$ python -q
>>> import numpy as np
>>> np.set_printoptions(suppress=True, linewidth=140)
>>> A = np.array([[2.1, 1.0, 4.0], [1.0, 0.1, 3.0], [2.0, 1.0, 4.1]])
>>> A
array([[2.1, 1. , 4. ],
       [1. , 0.1, 3. ],
       [2. , 1. , 4.1]])
>>> x0 = np.array([2, 1, 0])
>>> y = A @ x0
>>> b, lr = np.zeros(3), 1 / np.linalg.norm(A, 2) ** 2
>>> for i in range(30):
...     b -= lr * A.T @ (A @ b - y)
...     if i % 10 == 0: print(i, round(np.linalg.norm(A @ b - y), 2))
... 
0 1.19
10 1.09
20 1.0
>>> b.round(2)
array([0.64, 0.49, 0.75])
>>> round(np.linalg.cond(A), 2)
np.float64(104.47)
>>> O, evecs = np.linalg.qr(A[:, :2])[0], np.linalg.qr(A[:, 2:])[0]
>>> sv = np.linalg.svd(O.T @ evecs, compute_uv=False)
>>> np.round(np.linalg.norm(O @ O.T - evecs @ evecs.T, 2), 2)
np.float64(1.0)
>>> np.round(np.degrees(np.arccos(sv.clip(0, 1))), 2)
array([2.66])
>>> (sv > 0.9).sum()
np.int64(1)
>>> print(sv.round(2))
[1.]
>>> hat = np.triu(np.array([[1, 2, -1], [1, 0, 0], [1, 2, 2]]), 1) + np.eye(3)
>>> Y = hat @ A @ np.linalg.inv(hat)
>>> print(np.round(np.trace(Y), 2), np.trace(A))
6.3 6.3
>>> round(float(np.linalg.det(Y)), 2)
-0.34
>>> np.round(hat @ A - A @ hat, 2) + 0
array([[ 0., -5.,  4.],
       [ 0., -2.,  1.],
       [ 0., -4.,  2.]])
>>> np.linalg.matrix_rank(Y)
np.int64(3)
>>> K = np.load("x.npy")
>>> K
array([[14.,  9.],
       [ 9., 14.]])
>>> # symmetric
>>> r0, g = K[1], K[0]
>>> r0 @ g
np.float64(252.0)
>>> r0 @ r0
np.float64(277.0)
>>> pr = (r0 @ g) / (r0 @ r0) * r0
>>> pr.round(2)
array([ 8.19, 12.74])
>>> print(round((g - pr) @ r0, 2))
-0.0
>>> np.outer(r0, g)
array([[126.,  81.],
       [196., 126.]])
>>> round(float(np.linalg.norm(r0 + g) ** 2 + np.linalg.norm(r0 - g) ** 2), 2)
1108.0
>>> W = np.array([[-5, -1, 4, 0, -3], [-2, 0, 0, 1, -5]])
>>> b = np.array([2, 3, 0, 1, 3])
>>> hid = np.maximum(K @ W + b, 0)
>>> np.linalg.matrix_rank(hid)
np.int64(2)
>>> (hid > 0).mean(axis=0)
array([0., 0., 1., 1., 0.])
>>> W2 = np.array([[0, 1], [-2, 3], [0, -3], [3, 2], [-3, -1]])
>>> W @ W2
array([[ 11, -17],
       [ 18,   5]])
>>> print(hid @ W2)
[[  30. -148.]
 [  45.  -78.]]
>>> x0 = np.ones(2)
>>> for _ in range(4):
...     x0 = K @ x0
...     x0 /= np.linalg.norm(x0)
...     print(round(x0 @ K @ x0, 2))
... 
23.0
23.0
23.0
23.0
>>> print(round(np.linalg.eigvalsh(K)[-1], 2))
23.0
>>> x0 = np.array([0, -2, 0])
>>> y = A @ x0
>>> y
array([-2. , -0.2, -2. ])
>>> np.round(np.linalg.solve(A, -3 * y), 2) + 0
array([0., 6., 0.])
>>> np.round(np.linalg.solve(A, y), 2) + 0
array([ 0., -2.,  0.])
>>> np.round(np.linalg.solve(A, A[:, 0]), 2) + 0
array([1., 0., 0.])
